% python3 -q
>>> import numpy as np
>>> from numpy import linalg as LA
>>> np.set_printoptions(suppress=True, linewidth=200)
>>> def rd(a):
...     return np.round(a, 2) + 0
... 
>>> A2 = np.array([[-1, 0, 0, -1, 3, 1, -1, -1, 2, 3],
...     [3, -3, -2, 3, 2, 2, 1, 2, -1, -2],
...     [2, 1, -2, 1, -3, 3, -3, 3, -3, -2],
...     [2, 0, -1, 3, 3, 3, -1, 0, 3, 2],
...     [-3, -2, 3, 2, 3, 1, 2, 2, 2, 1],
...     [-2, 0, 0, 0, -2, -1, 0, -2, 0, -2],
...     [-1, 3, -1, -3, 2, 2, -3, 1, 3, -3],
...     [-1, -3, -3, 3, -2, -3, 0, -3, 2, 2],
...     [-1, -2, -2, 2, 2, 3, -2, -1, 1, 3],
...     [-2, -3, 3, 1, -1, 2, 0, 1, 0, 1]])
>>> F = A2 - A2.T
>>> F
array([[ 0, -3, -2, -3,  6,  3,  0,  0,  3,  5],
       [ 3,  0, -3,  3,  4,  2, -2,  5,  1,  1],
       [ 2,  3,  0,  2, -6,  3, -2,  6, -1, -5],
       [ 3, -3, -2,  0,  1,  3,  2, -3,  1,  1],
       [-6, -4,  6, -1,  0,  3,  0,  4,  0,  2],
       [-3, -2, -3, -3, -3,  0, -2,  1, -3, -4],
       [ 0,  2,  2, -2,  0,  2,  0,  1,  5, -3],
       [ 0, -5, -6,  3, -4, -1, -1,  0,  3,  1],
       [-3, -1,  1, -1,  0,  3, -5, -3,  0,  3],
       [-5, -1,  5, -1, -2,  4,  3, -1, -3,  0]])
>>> LA.matrix_power(F, 4)
array([[ 19764,   5641, -17814,   7776,   3644,  -7684,  -1443,   1392,   6352,  -2649],
       [  5641,  10895,   1605,   2703,  -5830,  -3556,    113,   4662,  -2589, -10280],
       [-17814,   1605,  24887,  -7712,  -2437,   8133,   4038,    983,  -7074,   -464],
       [  7776,   2703,  -7712,   5464,  -3277,  -3373,  -1624,   3731,   1171,  -3977],
       [  3644,  -5830,  -2437,  -3277,  21801,   1801,   2104,  -7447,   8167,  17137],
       [ -7684,  -3556,   8133,  -3373,   1801,   7912,   -185,   2341,    -28,   3319],
       [ -1443,    113,   4038,  -1624,   2104,   -185,   3687,  -3049,   -698,   1547],
       [  1392,   4662,    983,   3731,  -7447,   2341,  -3049,  12795,  -1187,  -8920],
       [  6352,  -2589,  -7074,   1171,   8167,    -28,   -698,  -1187,   7196,   5915],
       [ -2649, -10280,   -464,  -3977,  17137,   3319,   1547,  -8920,   5915,  17977]])
>>> np.allclose(F, F.T)
False
>>> (F - F.T) / 2
array([[ 0., -3., -2., -3.,  6.,  3.,  0.,  0.,  3.,  5.],
       [ 3.,  0., -3.,  3.,  4.,  2., -2.,  5.,  1.,  1.],
       [ 2.,  3.,  0.,  2., -6.,  3., -2.,  6., -1., -5.],
       [ 3., -3., -2.,  0.,  1.,  3.,  2., -3.,  1.,  1.],
       [-6., -4.,  6., -1.,  0.,  3.,  0.,  4.,  0.,  2.],
       [-3., -2., -3., -3., -3.,  0., -2.,  1., -3., -4.],
       [ 0.,  2.,  2., -2.,  0.,  2.,  0.,  1.,  5., -3.],
       [ 0., -5., -6.,  3., -4., -1., -1.,  0.,  3.,  1.],
       [-3., -1.,  1., -1.,  0.,  3., -5., -3.,  0.,  3.],
       [-5., -1.,  5., -1., -2.,  4.,  3., -1., -3.,  0.]])
>>> F @ F
array([[-101,  -35,   70,  -36,  -22,   26,   -2,   -5,  -28,   13],
       [ -35,  -78,  -22,   -8,   11,   19,    1,  -15,   11,   47],
       [  70,  -22, -128,   28,    3,  -33,  -24,   -6,   25,    0],
       [ -36,   -8,   28,  -47,   19,   14,    5,  -22,   -3,    6],
       [ -22,   11,    3,   19, -118,   -7,  -10,   20,  -32,  -73],
       [  26,   19,  -33,   14,   -7,  -70,    6,  -20,   -6,  -13],
       [  -2,    1,  -24,    5,  -10,    6,  -51,   18,    4,   -2],
       [  -5,  -15,   -6,  -22,   20,  -20,   18,  -98,   -1,   36],
       [ -28,   11,   25,   -3,  -32,   -6,    4,   -1,  -64,  -22],
       [  13,   47,    0,    6,  -73,  -13,   -2,   36,  -22,  -91]])
>>> rd(np.sort(np.abs(LA.eigvals(F))))
array([ 1.87,  1.87,  5.98,  5.98,  6.94,  6.94, 10.57, 10.57, 14.96, 14.96])
